In [1]: import numpy as np

In [2]: np.set_printoptions(suppress=True, linewidth=160)

In [3]: m1 = np.load("layer18.npy")

In [4]: print(m1)
[[  0   1  -9  -3  12   6   0  -7]
 [ -1   0  -2 -12  -9   2  -4  -1]
 [  9   2   0  -2   8  -4  -9   1]
 [  3  12   2   0  -3   5   0   6]
 [-12   9  -8   3   0  10   5   9]
 [ -6  -2   4  -5 -10   0  -4  10]
 [  0   4   9   0  -5   4   0  10]
 [  7   1  -1  -6  -9 -10 -10   0]]

In [5]: # antisymmetric, zero diagonal

In [6]: C2 = m1.T @ m1

In [7]: print((m1 @ m1.T).shape)
(8, 8)

In [8]: print(np.round(np.linalg.svd(m1, compute_uv=False) ** 2, 2))
[836.27 836.27 303.46 303.46  88.18  88.18   0.09   0.09]

In [9]: print(np.trace(C2), (m1 ** 2).sum())
2456 2456

In [10]: Y = m1 / np.sqrt((m1 ** 2).mean(axis=1, keepdims=True))

In [11]: print(np.linalg.matrix_rank(Y) == np.linalg.matrix_rank(m1))
True

In [12]: print(Y[7].round(2))
[ 1.03  0.15 -0.15 -0.88 -1.33 -1.47 -1.47  0.  ]

In [13]: x = np.array([-3, 9, 4, 2, 9, 6, -1, 4])

In [14]: y = m1 @ x

In [15]: print(y)
[  83  -98   48  134  182  -40   91 -159]

In [16]: print(np.round(np.linalg.solve(m1, y), 2))
[-3.  9.  4.  2.  9.  6. -1.  4.]

In [17]: print(np.round(np.linalg.solve(m1, m1[:, 7]), 2) + 0)
[0. 0. 0. 0. 0. 0. 0. 1.]

In [18]: print(np.linalg.matrix_rank(m1, rtol=0.1))
6

In [19]: print(round(float(np.linalg.norm(m1, 2) / np.linalg.norm(m1)), 2))
0.58

In [20]: u = np.array([7, 5, 5, 4, 2, 5, 3, 0])

In [21]: Y = m1 + np.outer(u, np.eye(8)[3])

In [22]: print(np.round(np.linalg.det(Y) / np.linalg.det(m1), 2), round(float(1 + np.linalg.solve(m1, u)[3]), 2))
3.0 3.0

In [23]: print(np.linalg.matrix_rank(np.linalg.inv(Y) - np.linalg.inv(m1), tol=1e-8))
1

In [24]: X = np.load("sample1.npy")

In [25]: print(X.round(2) + 0)
[[  3.9   -9.63  -0.1    3.85  15.51  -9.63  -5.73]
 [  2.64  -5.3   -0.99   2.26   9.56  -5.3   -2.66]
 [  2.14  -3.8   -1.15   1.77   7.4   -3.8   -1.66]
 [  1.94  -3.26  -1.18   1.61   6.6   -3.26  -1.32]
 [  0.46  -0.09  -0.61   0.75   1.23  -0.09   0.37]
 [  0.21   0.15  -0.32   0.59   0.52   0.15   0.36]
 [  0.05   0.16  -0.09   0.36   0.12   0.16   0.22]
 [  0.    -0.06  -0.01  -0.13   0.01  -0.06  -0.06]
 [  0.01  -0.1   -0.02  -0.2    0.02  -0.1   -0.09]
 [  0.02  -0.14  -0.03  -0.28   0.03  -0.14  -0.12]
 [  0.02  -0.15  -0.04  -0.31   0.03  -0.15  -0.13]
 [  0.04  -0.22  -0.08  -0.45   0.06  -0.22  -0.18]
 [  0.17  -0.51  -0.4   -1.22   0.27  -0.51  -0.34]
 [  1.3   -0.96  -4.07  -6.34   1.12  -0.96   0.34]
 [  1.35  -0.94  -4.25  -6.57   1.13  -0.94   0.4 ]
 [  2.28  -0.35  -8.01 -11.03   1.12  -0.35   1.94]
 [  2.31  -0.32  -8.12 -11.16   1.11  -0.32   1.99]
 [  2.69   0.08  -9.8  -13.08   0.97   0.08   2.78]
 [  2.76   0.17 -10.12 -13.44   0.93   0.17   2.93]
 [  2.82   0.23 -10.36 -13.71   0.91   0.23   3.05]]

In [26]: # column 5 repeats column 1

In [27]: Y = X / np.sqrt((X ** 2).mean(axis=1, keepdims=True))

In [28]: print(Y[6].round(2))
[ 0.27  0.86 -0.48  1.9   0.6   0.86  1.13]

In [29]: print(np.linalg.matrix_rank(X - X.mean(axis=1, keepdims=True)))
3

In [30]: print(np.linalg.matrix_rank(Y) == np.linalg.matrix_rank(X))
True

In [31]: print(np.allclose(X[:-1].T @ np.linalg.lstsq(X[:-1].T, X[-1])[0], X[-1]))
True

In [32]: try:
    ...:     np.linalg.inv(X)
    ...: except np.linalg.LinAlgError as e:
    ...:     print(repr(e))
    ...: 
LinAlgError('Last 2 dimensions of the array must be square')

In [33]: print(np.unique(X.round(6), axis=0).shape)
(20, 7)

In [34]: print(np.abs(np.diag(np.linalg.qr(X)[1])) > 1e-9)
[ True  True  True False False False False]

In [35]: F = np.load("dump.npy")

In [36]: print(F)
[[ 7  0  1  7  0  1]
 [ 4  4  4  4  4  4]
 [ 2  3  3  2  3  3]
 [21  0  3 21  0  3]
 [12 12 12 12 12 12]
 [ 6  9  9  6  9  9]]

In [37]: rng = np.random.default_rng(2222)

In [38]: lab = rng.permutation(6)

In [39]: print(lab)
[2 3 4 0 5 1]

In [40]: Y = F[lab][:, lab]

In [41]: print(np.diag(Y))
[ 3 21 12  7  9  4]

In [42]: print(np.allclose(Y, F))
False
